>>> import numpy as np
>>> np.set_printoptions(precision=3, suppress=True, linewidth=200, floatmode="fixed")
>>> feats = np.load("arr.npy")
>>> feats
array([[ 3,  1,  0, -1,  1, -1],
       [ 2,  2,  2,  3,  2,  2],
       [-3, -3,  3,  3,  3, -3],
       [-2,  1,  0, -1,  0, -3],
       [ 3, -3, -2,  0,  2,  1],
       [ 1,  3,  0,  3, -1, -2]])
>>> t3 = np.stack([feats, -2 * feats, feats[::-1]])
>>> np.linalg.det(t3)
array([  2817.000, 180288.000,  -2817.000])
>>> t3.shape
(3, 6, 6)
>>> np.einsum("bij,cij->bc", t3, t3)
array([[ 162, -324,   30],
       [-324,  648,  -60],
       [  30,  -60,  162]])
>>> np.linalg.matrix_rank(t3.reshape(3, -1))
np.int64(2)
>>> r0, r1 = feats[1], feats[2]
>>> r0 @ r0
np.int64(29)
>>> p = (r0 @ r1) / (r0 @ r0) * r0
>>> r1 - p
array([-3.207, -3.207,  2.793,  2.690,  2.793, -3.207])
>>> p
array([0.207, 0.207, 0.207, 0.310, 0.207, 0.207])
>>> np.outer(r0, r1)
array([[-6, -6,  6,  6,  6, -6],
       [-6, -6,  6,  6,  6, -6],
       [-6, -6,  6,  6,  6, -6],
       [-9, -9,  9,  9,  9, -9],
       [-6, -6,  6,  6,  6, -6],
       [-6, -6,  6,  6,  6, -6]])
>>> np.linalg.matrix_rank(np.outer(r0, r1))
np.int64(1)
>>> M = np.abs(np.array([[-6, -4, 5], [-2, -7, -2], [5, -5, 8]])) + np.eye(3)
>>> M = M / M.sum(axis=1, keepdims=True)
>>> M
array([[0.438, 0.250, 0.312],
       [0.167, 0.667, 0.167],
       [0.263, 0.263, 0.474]])
>>> np.linalg.matrix_power(M, 2)
array([[0.315, 0.358, 0.326],
       [0.228, 0.530, 0.242],
       [0.284, 0.366, 0.350]])
>>> np.sort(np.abs(np.linalg.eigvals(M)))[::-1]
array([1.000, 0.409, 0.169])
>>> p = np.eye(3)[0]
>>> for _ in range(5):
...     p = p @ M
...     print(p.round(3))
... 
[0.438 0.250 0.312]
[0.315 0.358 0.326]
[0.284 0.404 0.313]
[0.274 0.422 0.304]
[0.270 0.430 0.300]
